>>> import numpy as np
>>> from numpy import linalg as LA
>>> np.set_printoptions(suppress=True, linewidth=120)
>>> F = np.load("dump.npy")
>>> F
array([[-1,  0,  0,  0,  0,  0,  0,  0,  0,  0,  0,  0,  0],
       [ 2, -1,  0,  0,  0,  0,  0,  0,  0,  0,  0,  0,  0],
       [ 0,  1, -1,  0,  0,  0,  0,  0,  0,  0,  0,  0,  0],
       [ 1,  0, -2, -1,  0,  0,  0,  0,  0,  0,  0,  0,  0],
       [-1,  2,  2,  1, -2,  0,  0,  0,  0,  0,  0,  0,  0],
       [-1, -1, -2,  0,  1,  2,  0,  0,  0,  0,  0,  0,  0],
       [ 0,  0,  0,  1,  1,  2,  0,  0,  0,  0,  0,  0,  0],
       [ 1, -2, -2,  2,  0,  0, -2,  0,  0,  0,  0,  0,  0],
       [ 2, -2,  2,  0,  2, -1, -1, -2,  2,  0,  0,  0,  0],
       [-1, -2,  2, -2,  2, -1,  1,  0, -2,  0,  0,  0,  0],
       [-1,  1, -1,  0,  1, -2, -2,  0,  1,  0, -2,  0,  0],
       [ 1,  2,  0, -1,  2,  2, -1,  2,  0, -1, -1,  2,  0],
       [-1, -1, -2,  0,  2,  0, -1, -2,  0, -1,  0, -1,  1]])
>>> round(float(LA.norm(F, 2) / LA.norm(F)), 2)
0.5
>>> LA.cond(F) > 100
np.True_
>>> print(np.round(LA.det(F), 2))
0.0
>>> F.inv()
Traceback (most recent call last):
  File "<python-input-8>", line 1, in <module>
    F.inv()
    ^^^^^
AttributeError: 'numpy.ndarray' object has no attribute 'inv'
>>> print(np.allclose(F, F.T))
False
>>> np.allclose(F @ F.T, F.T @ F)
False
>>> left, s, Vt = LA.svd(F)
>>> vecs = Vt[:(s > 1e-8).sum()]
>>> rng = np.random.default_rng(918)
>>> x0 = F[1] + 2 * F[11] + rng.integers(2) * np.eye(13)[2]
>>> x0
array([ 4.,  3.,  1., -2.,  4.,  4., -2.,  4.,  0., -2., -2.,  4.,  0.])
>>> np.round(LA.norm(x0 - vecs.T @ vecs @ x0), 2)
np.float64(0.0)
>>> np.round(np.diag(vecs.T @ vecs), 2)
array([1.  , 1.  , 1.  , 1.  , 1.  , 1.  , 1.  , 1.  , 1.  , 0.71, 1.  , 0.93, 0.36])
>>> W1 = np.array([[-2, 2, -3],
...     [-2, -1, 0],
...     [-1, -2, 0],
...     [-1, -2, 2],
...     [1, -1, 2],
...     [-2, 2, -1],
...     [-2, 0, 3],
...     [3, 1, 1],
...     [1, 3, 0],
...     [3, -2, 0],
...     [-2, -3, -2],
...     [-3, -3, -1],
...     [0, 0, 2]])
>>> coef = np.array([3, 1, 1])
>>> act = np.maximum(F @ W1 + coef, 0)
>>> np.round((act > 0).mean(axis=0), 2)
array([0.77, 0.77, 0.62])
>>> W2 = np.array([[2, 3, 4], [-1, -1, 1], [-3, -4, 3]])
>>> W1 @ W2
array([[  3,   4, -15],
       [ -3,  -5,  -9],
       [  0,  -1,  -6],
       [ -6,  -9,   0],
       [ -3,  -4,   9],
       [ -3,  -4,  -9],
       [-13, -18,   1],
       [  2,   4,  16],
       [ -1,   0,   7],
       [  8,  11,  10],
       [  5,   5, -17],
       [  0,  -2, -18],
       [ -6,  -8,   6]])
>>> (act @ W2).round(6).argmax(axis=1)
array([2, 2, 2, 2, 2, 2, 2, 2, 2, 2, 2, 2, 2])
>>> act @ W2
array([[ -2,  -1,  32],
       [ -4,  -3,  10],
       [ -1,   0,  13],
       [ -1,   3,  25],
       [ -6,  -8,   6],
       [ -7,  -5,  43],
       [-11, -14,  11],
       [ 13,  22,  41],
       [  3,   6,  15],
       [ -6,  -5,  60],
       [ 14,  26,  94],
       [ -6,  -6,   6],
       [ -9,  -8,  51]])
>>> M2 = F + rng.integers(-2, 3, (13, 12)) @ rng.integers(-2, 3, (12, 13))
>>> print(M2)
[[  1  -6  14   4  10 -12  10   8 -10  11   9 -16  -5]
 [  2  -5  -4  10  -3 -11  -5  17  -3   4   5   5   6]
 [  1  10  -4  -7  21   4  10  -5   6   5   0   2  -3]
 [ 12  -8  10   3   3 -10  -6  -4  -9  -6  -7  -1   4]
 [  2   3  -8  -4  -3   5  -5   1  10  -8  -2   5   6]
 [  4  -6  21   3  -8  -2   0   0  -8   8  12  -7  -8]
 [  3  -1  -8   4  -3   0   1   3  -1  -2   5  -7   1]
 [ -7  -6   6   8  -5   7  -1  -7  -4   7  -1  -2  -8]
 [ -2   3   1  13 -13  -2  -8  -5  -1   3   6  -3  -2]
 [  6   4  -5 -14  -1   6  10  -5   5   3   6   8  -7]
 [  3  -4   9  -5   8  -6   6   5  -2   5   3 -14  -4]
 [ -9   6   5  -6  15   8   7   6   5   9   4   7  -5]
 [  5  -3 -14   1  10  -2  -2   4  -1  -5  -4  -1   4]]
>>> np.abs(M2 - F).sum(axis=1)
array([117,  77,  76,  85,  62,  92,  41,  68,  66,  87,  79,  85,  50])
>>> print(np.round(LA.svd(M2 - F, compute_uv=False), 2) + 0)
[55.12 45.27 35.34 28.21 22.66 17.91 13.61 10.22  6.52  3.27  2.6   0.63  0.  ]
>>> LA.matrix_rank(M2 - F, tol=1e-8)
np.int64(12)
>>> t = rng.uniform(0, 2 * np.pi, 10)
>>> Q, _ = LA.qr(np.array([[-0.8, -0.5],
...     [0.0, 0.0],
...     [-2.2, 0.6],
...     [-0.2, 0.4],
...     [0.9, 1.8],
...     [-0.1, -0.8],
...     [-1.5, 1.7],
...     [1.7, 1.0],
...     [-1.3, -1.0],
...     [-0.8, -0.1],
...     [0.0, -0.8]]))
>>> mat = 5 * np.c_[np.cos(t), np.sin(t)] @ Q.T
>>> mat.round(2) + 0
array([[ 0.01,  0.  ,  2.65,  0.7 ,  1.62, -0.98,  3.52, -0.11, -0.23,  0.54, -1.06],
       [ 1.25,  0.  ,  1.31, -0.25, -2.73,  0.95, -0.5 , -2.58,  2.23,  0.82,  0.86],
       [-0.1 ,  0.  ,  2.47,  0.71,  1.85, -1.04,  3.49,  0.13, -0.43,  0.45, -1.12],
       [-0.74,  0.  , -3.21, -0.5 ,  0.09,  0.35, -2.97,  1.61, -1.09, -0.98,  0.48],
       [-0.76,  0.  , -3.21, -0.49,  0.14,  0.33, -2.93,  1.64, -1.12, -0.99,  0.46],
       [-1.16,  0.  , -0.63,  0.39,  2.92, -1.11,  1.25,  2.39, -2.14, -0.64, -1.04],
       [ 0.93,  0.  , -0.44, -0.57, -2.93,  1.24, -2.26, -1.89,  1.8 ,  0.32,  1.22],
       [ 0.68,  0.  ,  3.21,  0.53,  0.07, -0.41,  3.06, -1.49,  0.98,  0.95, -0.54],
       [ 0.  ,  0.  ,  2.64,  0.7 ,  1.65, -0.98,  3.52, -0.09, -0.25,  0.53, -1.07],
       [ 1.15,  0.  ,  0.56, -0.41, -2.93,  1.12, -1.33, -2.36,  2.12,  0.62,  1.06]])
>>> np.round(mat @ LA.pinv(mat) @ mat, 2) + 0
array([[ 0.01,  0.  ,  2.65,  0.7 ,  1.62, -0.98,  3.52, -0.11, -0.23,  0.54, -1.06],
       [ 1.25,  0.  ,  1.31, -0.25, -2.73,  0.95, -0.5 , -2.58,  2.23,  0.82,  0.86],
       [-0.1 ,  0.  ,  2.47,  0.71,  1.85, -1.04,  3.49,  0.13, -0.43,  0.45, -1.12],
       [-0.74,  0.  , -3.21, -0.5 ,  0.09,  0.35, -2.97,  1.61, -1.09, -0.98,  0.48],
       [-0.76,  0.  , -3.21, -0.49,  0.14,  0.33, -2.93,  1.64, -1.12, -0.99,  0.46],
       [-1.16,  0.  , -0.63,  0.39,  2.92, -1.11,  1.25,  2.39, -2.14, -0.64, -1.04],
       [ 0.93,  0.  , -0.44, -0.57, -2.93,  1.24, -2.26, -1.89,  1.8 ,  0.32,  1.22],
       [ 0.68,  0.  ,  3.21,  0.53,  0.07, -0.41,  3.06, -1.49,  0.98,  0.95, -0.54],
       [ 0.  ,  0.  ,  2.64,  0.7 ,  1.65, -0.98,  3.52, -0.09, -0.25,  0.53, -1.07],
       [ 1.15,  0.  ,  0.56, -0.41, -2.93,  1.12, -1.33, -2.36,  2.12,  0.62,  1.06]])
>>> round(np.trace(LA.pinv(mat) @ mat), 2)
np.float64(2.0)
>>> np.allclose(mat[:-1].T @ LA.lstsq(mat[:-1].T, mat[-1])[0], mat[-1])
True
>>> try:
...     LA.inv(mat)
... except LA.LinAlgError as e:
...     print("failed:", e)
... 
failed: Last 2 dimensions of the array must be square
>>> np.abs(np.diag(LA.qr(mat)[1])) > 1e-9
array([ True, False,  True, False, False, False, False, False, False, False])
